In [1]: import numpy as np

In [2]: from numpy import linalg as LA

In [3]: np.set_printoptions(precision=3, suppress=True, linewidth=140)

In [4]: F = np.loadtxt("mat.csv", delimiter=",")

In [5]: F
Out[5]: 
array([[-0.8  , -0.867, -0.8  ],
       [-0.197, -0.235, -0.197],
       [-0.149, -0.178, -0.149],
       [ 0.462,  0.537,  0.462],
       [-0.422, -0.493, -0.422],
       [-0.716, -0.793, -0.716],
       [ 0.336,  0.397,  0.336],
       [ 0.462,  0.537,  0.462],
       [-0.1  , -0.119, -0.1  ],
       [-0.501, -0.578, -0.501],
       [ 0.291,  0.345,  0.291],
       [-0.197, -0.235, -0.197]])

In [6]: r = LA.matrix_rank(F)

In [7]: r
Out[7]: np.int64(2)

In [8]: null = LA.svd(F)[2][r:].T

In [9]: [int(LA.matrix_rank(F[:, :j + 1])) for j in range(3)]
Out[9]: [1, 2, 2]

In [10]: np.allclose(F @ null, 0)
Out[10]: True

In [11]: [int(LA.matrix_rank(np.delete(F, i, axis=0))) for i in range(12)]
Out[11]: [2, 2, 2, 2, 2, 2, 2, 2, 2, 2, 2, 2]

In [12]: out = np.array([[1, -2], [-1, -2], [2, 1]])

In [13]: arr = np.kron(np.eye(3, dtype=int), out)

In [14]: arr
Out[14]: 
array([[ 1, -2,  0,  0,  0,  0],
       [-1, -2,  0,  0,  0,  0],
       [ 2,  1,  0,  0,  0,  0],
       [ 0,  0,  1, -2,  0,  0],
       [ 0,  0, -1, -2,  0,  0],
       [ 0,  0,  2,  1,  0,  0],
       [ 0,  0,  0,  0,  1, -2],
       [ 0,  0,  0,  0, -1, -2],
       [ 0,  0,  0,  0,  2,  1]])

In [15]: rng = np.random.default_rng(62144)

In [16]: labels = rng.permutation(6)

In [17]: out = arr[:, labels] * rng.choice([-1, 1], 6)

In [18]: out
Out[18]: 
array([[ 1,  0, -2,  0,  0,  0],
       [-1,  0, -2,  0,  0,  0],
       [ 2,  0,  1,  0,  0,  0],
       [ 0,  0,  0,  0, -1,  2],
       [ 0,  0,  0,  0,  1,  2],
       [ 0,  0,  0,  0, -2, -1],
       [ 0, -1,  0, -2,  0,  0],
       [ 0,  1,  0, -2,  0,  0],
       [ 0, -2,  0,  1,  0,  0]])

In [19]: Uu, _, Vt = LA.svd(arr.T @ out)

In [20]: labels
Out[20]: array([0, 4, 1, 5, 2, 3])

In [21]: np.round(LA.lstsq(arr, out)[0], 3) + 0
Out[21]: 
array([[ 1.,  0.,  0.,  0.,  0.,  0.],
       [ 0.,  0.,  1.,  0.,  0.,  0.],
       [ 0.,  0.,  0.,  0., -1.,  0.],
       [ 0.,  0.,  0.,  0.,  0., -1.],
       [ 0., -1.,  0.,  0.,  0.,  0.],
       [ 0.,  0.,  0.,  1.,  0.,  0.]])
